$ ipython --no-banner

In [1]: import numpy as np

In [2]: from numpy import linalg as LA

In [3]: np.set_printoptions(suppress=True, linewidth=160)

In [4]: m1 = np.array([[3, 3, 3], [3, 6, 6], [3, 6, 9]])

In [5]: m1
Out[5]: 
array([[3, 3, 3],
       [3, 6, 6],
       [3, 6, 9]])

In [6]: out = m1 / np.sqrt((m1 ** 2).mean(axis=1, keepdims=True))

In [7]: m1 - m1.mean(axis=1, keepdims=True)
Out[7]: 
array([[ 0.,  0.,  0.],
       [-2.,  1.,  1.],
       [-3.,  0.,  3.]])

In [8]: LA.matrix_rank(out) == LA.matrix_rank(m1)
Out[8]: np.True_

In [9]: LA.matrix_rank(m1 - m1.mean(axis=1, keepdims=True))
Out[9]: np.int64(2)

In [10]: out[2].round(1)
Out[10]: array([0.5, 0.9, 1.4])

In [11]: M = np.load("mat.npy")

In [12]: M
Out[12]: 
array([[ 1.,  1., -1.],
       [ 0.,  3., -2.],
       [ 0.,  3., -2.]])

In [13]: rank = LA.matrix_rank(M)

In [14]: rank
Out[14]: np.int64(2)

In [15]: N = LA.svd(M)[2][rank:].T

In [16]: np.round(N @ N.T, 1)
Out[16]: 
array([[0.1, 0.1, 0.2],
       [0.1, 0.3, 0.4],
       [0.2, 0.4, 0.6]])

In [17]: N.shape
Out[17]: (3, 1)

In [18]: [int(LA.matrix_rank(np.delete(M, i, axis=0))) for i in range(3)]
Out[18]: [1, 2, 2]

In [19]: LA.matrix_rank(M, rtol=0.1)
Out[19]: np.int64(2)

In [20]: [round(float(x), 1) for x in LA.svd(M, compute_uv=False)[:3]]
Out[20]: [5.3, 1.0, 0.0]

In [21]: proj = np.triu(np.array([[-3, 2, -1], [0, -2, -1], [0, 1, 0]]), 1) + np.eye(3)

In [22]: out = proj @ M @ LA.inv(proj)

In [23]: print(out)
[[1. 2. 0.]
 [0. 0. 0.]
 [0. 3. 1.]]

In [24]: round(LA.det(out), 1)
Out[24]: np.float64(0.0)

In [25]: LA.matrix_rank(out)
Out[25]: np.int64(2)

In [26]: out = np.array([[1, 3, 6, 1], [6, 8, 6, 3], [2, 5, 1, 6], [7, 5, 4, 1]])

In [27]: W0 = out + out.T

In [28]: W0
Out[28]: 
array([[ 2,  9,  8,  8],
       [ 9, 16, 11,  8],
       [ 8, 11,  2, 10],
       [ 8,  8, 10,  2]])

In [29]: ev, evecs = LA.eigh(W0)

In [30]: ev.round(1)
Out[30]: array([-8.3, -5.4,  1.7, 34. ])

In [31]: np.round(evecs.T @ W0 @ evecs, 1) + 0
Out[31]: 
array([[-8.3,  0. ,  0. ,  0. ],
       [ 0. , -5.4,  0. ,  0. ],
       [ 0. ,  0. ,  1.7,  0. ],
       [ 0. ,  0. ,  0. , 34. ]])

In [32]: ev.sum(), np.trace(W0)
Out[32]: (np.float64(22.0), np.int64(22))

In [33]: np.round(LA.svd(W0, compute_uv=False), 1)
Out[33]: array([34. ,  8.3,  5.4,  1.7])

In [34]: print(np.round(LA.eigvalsh(W0 @ W0), 1))
[   2.8   28.9   68.9 1155.3]

In [35]: W = np.array([[0, 1, 0, 2, 0, -3],
    ...:     [3, 3, 2, -3, 1, -1],
    ...:     [0, -3, -2, 1, -1, -3],
    ...:     [3, -1, 3, -3, -3, -1]])

In [36]: b = np.array([-5, -2, 2, 4, -3, 2])

In [37]: H = np.maximum(W0 @ W + b, 0)

In [38]: print((H > 0).astype(int))
[[1 0 1 0 0 0]
 [1 1 1 0 0 0]
 [1 1 1 0 0 0]
 [1 0 1 0 0 0]]

In [39]: print(H)
[[46  0 28  0  0  0]
 [67 14 36  0  0  0]
 [58 23 50  0  0  0]
 [25  0  4  0  0  0]]

In [40]: LA.matrix_rank(H)
Out[40]: np.int64(3)

In [41]: Z = np.array([[2, -7], [-6, -7], [3, -8], [-6, 2], [8, -4], [-1, 9]])

In [42]: print((H @ Z).round(6).argmax(axis=1))
[0 0 0 0]

In [43]: W @ Z
Out[43]: 
array([[-15, -30],
       [ 21, -77],
       [  1,  16],
       [ 16, -41]])

In [44]: H @ Z
Out[44]: 
array([[ 176, -546],
       [ 158, -855],
       [ 128, -967],
       [  62, -207]])

In [45]: f = np.array([0, 1, 1, 3])

In [46]: out = W0 + np.outer(f, np.eye(4)[2])

In [47]: out
Out[47]: 
array([[ 2.,  9.,  8.,  8.],
       [ 9., 16., 12.,  8.],
       [ 8., 11.,  3., 10.],
       [ 8.,  8., 13.,  2.]])

In [48]: ev, evecs = LA.eig(W0)

In [49]: np.round(np.sort(LA.eigvals(LA.inv(W0))), 1) + 0
Out[49]: array([-0.2, -0.1,  0. ,  0.6])

In [50]: print(np.round(W0 @ evecs[:, 0] - ev[0] * evecs[:, 0], 1) + 0)
[0. 0. 0. 0.]
